In [1]: import numpy as np

In [2]: from numpy import linalg as LA

In [3]: np.set_printoptions(precision=3, suppress=True, linewidth=160)

In [4]: data = np.loadtxt("arr.csv", delimiter=",")

In [5]: data
Out[5]: 
array([[ 1.924,  3.035, -0.03 ],
       [ 2.02 ,  3.048, -0.171],
       [ 1.804,  3.   , -0.075],
       [ 0.823, -0.017,  1.923],
       [ 0.833, -0.053,  2.014],
       [ 0.933, -0.134,  2.118],
       [ 1.017,  5.042,  2.797],
       [ 0.984,  4.961,  2.934],
       [ 1.092,  4.963,  3.025]])

In [6]: vec = np.array([0, 1, 1])

In [7]: target = data @ vec

In [8]: np.round(LA.solve(data.T @ data, data.T @ target), 3) + 0
Out[8]: array([0., 1., 1.])

In [9]: rng = np.random.default_rng(681)

In [10]: target = target + 0.1 * rng.normal(size=9)

In [11]: print(target)
[2.835 2.828 2.846 1.99  1.987 1.82  7.872 7.86  8.013]

In [12]: beta, *_ = LA.lstsq(data, target)

In [13]: beta.round()
Out[13]: array([-0.,  1.,  1.])

In [14]: print(round(float(LA.norm(target - data @ beta)), 3))
0.209

In [15]: M2 = np.array([[5, -4, 4], [2, -4, -3], [-3, -3, -5]])

In [16]: np.einsum("ij,ij->i", data, data)
Out[16]: array([12.914, 13.4  , 12.26 ,  4.376,  4.753,  5.374, 34.279, 34.188, 34.974])

In [17]: LA.matrix_rank(data @ M2)
Out[17]: np.int64(3)

In [18]: np.einsum("ij->j", data)
Out[18]: array([11.43 , 23.845, 14.535])

In [19]: np.vstack([data, M2.T]).shape
Out[19]: (12, 3)

In [20]: LA.matrix_rank(np.vstack([data, M2.T]))
Out[20]: np.int64(3)

In [21]: M = np.load("sample19.npy")

In [22]: M
Out[22]: 
array([[ -0.9,   1. , -22. ],
       [ -1.2,   0.7, -28. ],
       [  0.9,   0.3, -16. ],
       [ -0.2,  -1.1,  26. ]])

In [23]: M2 = np.c_[M[:, :1] @ np.array([[-3]]), np.array([-2, -1, -1, -1])]

In [24]: M2
Out[24]: 
array([[ 2.7, -2. ],
       [ 3.6, -1. ],
       [-2.7, -1. ],
       [ 0.6, -1. ]])

In [25]: LA.matrix_rank(np.c_[M, M2])
Out[25]: np.int64(4)

In [26]: print(LA.norm(LA.qr(M)[0].T @ M2, axis=0) ** 2 / ((M2 ** 2).sum(axis=0) + 1e-12))
[1.    0.394]

In [27]: np.round(LA.norm(M2 - M @ LA.lstsq(M, M2)[0], axis=0), 3) + 0
Out[27]: array([0.  , 2.06])

In [28]: M2 = M + rng.integers(-2, 3, (4, 1)) @ rng.integers(-2, 3, (1, 3))

In [29]: M2
Out[29]: 
array([[ -0.9,   1. , -22. ],
       [ -1.2,   4.7, -32. ],
       [  0.9,   4.3, -20. ],
       [ -0.2,  -5.1,  30. ]])

In [30]: np.abs(M2 - M).sum(axis=1)
Out[30]: array([0., 8., 8., 8.])

In [31]: LA.matrix_rank(M2 - M, tol=1e-8)
Out[31]: np.int64(1)
